$ python -q
>>> import numpy as np
>>> from numpy import linalg as LA
>>> np.set_printoptions(precision=2, suppress=True, linewidth=200, legacy="1.25")
>>> E = np.load("test12.npy")
>>> print(E)
[[3. 2. 4.]
 [2. 0. 2.]
 [4. 2. 3.]]
>>> A2 = E / LA.norm(E, axis=1, keepdims=True)
>>> cov = A2 @ A2.T
>>> print(LA.norm(A2, axis=1))
[1. 1. 1.]
>>> print((cov - 2 * np.eye(3)).round(6).argmax(axis=1))
[2 0 0]
>>> print(round(np.degrees(np.arccos(np.clip(cov[2, 1], -1, 1))), 2))
23.2
>>> P = np.triu(np.array([[0, 0, -1], [2, -1, -1], [1, 2, -2]]), 1) + np.eye(3)
>>> A2 = P @ E @ LA.inv(P)
>>> print(np.trace(A2), np.trace(E))
6.0 6.0
>>> print(A2)
[[-1.  0.  0.]
 [-2. -2. -5.]
 [ 4.  2.  9.]]
>>> print(np.poly(A2))
[  1.  -6. -15.  -8.]
>>> x0 = np.array([-3, 1, 0])
>>> y = E @ x0
>>> b, lr = np.zeros(3), 1 / LA.norm(E, 2) ** 2
>>> for i in range(200):
...     b -= lr * E.T @ (E @ b - y)
...     if i % 50 == 0: print(i, round(LA.norm(E @ b - y), 2))
... 
0 2.65
50 1.2
100 0.55
150 0.25
>>> print(round(float(LA.cond(E)), 2))
8.0
>>> K = np.load("a.npy")
>>> print(K)
[[ 0  0  0  0  0  0  0  0  0  0  0]
 [-1 -1  1  1  1 -2  1  2  2 -3  0]
 [-2 -2  2  2  2 -4  2  4  4 -6  0]
 [-3 -3  3  3  3 -6  3  6  6 -9  0]
 [-3 -3  3  3  3 -6  3  6  6 -9  0]
 [ 1  1 -1 -1 -1  2 -1 -2 -2  3  0]]
>>> left, sv, Vh = LA.svd(K)
>>> print(np.argmax(sv[:-1] / (sv[1:] + 1e-6)) + 1)
1
>>> print(sv.round(2) + 0)
[25.46  0.    0.    0.    0.    0.  ]
>>> A2 = left[:, :1] @ np.diag(sv[:1]) @ Vh[:1]
>>> print(round(LA.norm(K - A2, 2), 2), round(float(sv[1]), 2))
0.0 0.0
>>> print(round(float(np.abs(K - A2).max()), 2))
0.0
>>> print(A2)
[[ 0.  0.  0.  0.  0.  0.  0.  0.  0.  0.  0.]
 [-1. -1.  1.  1.  1. -2.  1.  2.  2. -3.  0.]
 [-2. -2.  2.  2.  2. -4.  2.  4.  4. -6.  0.]
 [-3. -3.  3.  3.  3. -6.  3.  6.  6. -9.  0.]
 [-3. -3.  3.  3.  3. -6.  3.  6.  6. -9.  0.]
 [ 1.  1. -1. -1. -1.  2. -1. -2. -2.  3.  0.]]
>>> print(np.round(LA.norm(K - A2) / LA.norm(K), 2))
0.0
>>> print(LA.matrix_rank(A2))
1
>>> print(LA.matrix_rank(K, rtol=0.05))
1
>>> r = LA.matrix_rank(K)
>>> print(r)
1
>>> null = LA.svd(K)[2][r:].T
>>> print(null @ null.T)
[[ 0.96 -0.04  0.04  0.04  0.04 -0.07  0.04  0.07  0.07 -0.11  0.  ]
 [-0.04  0.96  0.04  0.04  0.04 -0.07  0.04  0.07  0.07 -0.11  0.  ]
 [ 0.04  0.04  0.96 -0.04 -0.04  0.07 -0.04 -0.07 -0.07  0.11  0.  ]
 [ 0.04  0.04 -0.04  0.96 -0.04  0.07 -0.04 -0.07 -0.07  0.11  0.  ]
 [ 0.04  0.04 -0.04 -0.04  0.96  0.07 -0.04 -0.07 -0.07  0.11  0.  ]
 [-0.07 -0.07  0.07  0.07  0.07  0.85  0.07  0.15  0.15 -0.22  0.  ]
 [ 0.04  0.04 -0.04 -0.04 -0.04  0.07  0.96 -0.07 -0.07  0.11  0.  ]
 [ 0.07  0.07 -0.07 -0.07 -0.07  0.15 -0.07  0.85 -0.15  0.22  0.  ]
 [ 0.07  0.07 -0.07 -0.07 -0.07  0.15 -0.07 -0.15  0.85  0.22  0.  ]
 [-0.11 -0.11  0.11  0.11  0.11 -0.22  0.11  0.22  0.22  0.67  0.  ]
 [ 0.    0.    0.    0.    0.    0.    0.    0.    0.    0.    1.  ]]
>>> print(np.allclose(K @ null, 0))
True
>>> print(null.shape)
(11, 10)
>>> cov = E.T @ E
>>> print(LA.svd(E, compute_uv=False) ** 2)
[64.  1.  1.]
>>> print(np.allclose(cov, cov.T))
True
>>> print(cov)
[[29. 14. 28.]
 [14.  8. 14.]
 [28. 14. 29.]]
>>> print(np.diag(cov))
[29.  8. 29.]
>>> print((E @ E.T).shape)
(3, 3)
>>> A2 = np.array([[-2, -1, 0, -1], [-2, -2, 2, 1], [-1, 0, -2, 1]])
>>> data = np.block([[np.zeros((3, 3)), A2], [A2.T, np.zeros((4, 4))]])
>>> print(data)
[[ 0.  0.  0. -2. -1.  0. -1.]
 [ 0.  0.  0. -2. -2.  2.  1.]
 [ 0.  0.  0. -1.  0. -2.  1.]
 [-2. -2. -1.  0.  0.  0.  0.]
 [-1. -2.  0.  0.  0.  0.  0.]
 [ 0.  2. -2.  0.  0.  0.  0.]
 [-1.  1.  1.  0.  0.  0.  0.]]
>>> left, sv, Vh = LA.svd(data)
>>> print(np.argmax(sv[:-1] / (sv[1:] + 1e-6)) + 1)
6
>>> A2 = left[:, :6] @ np.diag(sv[:6]) @ Vh[:6]
>>> print(round(LA.norm(data - A2, 2), 2), round(float(sv[6]), 2))
0.0 0.0
>>> print(A2.round(2) + 0)
[[ 0.  0.  0. -2. -1.  0. -1.]
 [ 0.  0.  0. -2. -2.  2.  1.]
 [ 0.  0.  0. -1.  0. -2.  1.]
 [-2. -2. -1.  0.  0.  0.  0.]
 [-1. -2.  0.  0.  0.  0.  0.]
 [ 0.  2. -2.  0.  0.  0.  0.]
 [-1.  1.  1.  0.  0.  0.  0.]]
>>> print(round(float(np.abs(data - A2).max()), 2))
0.0
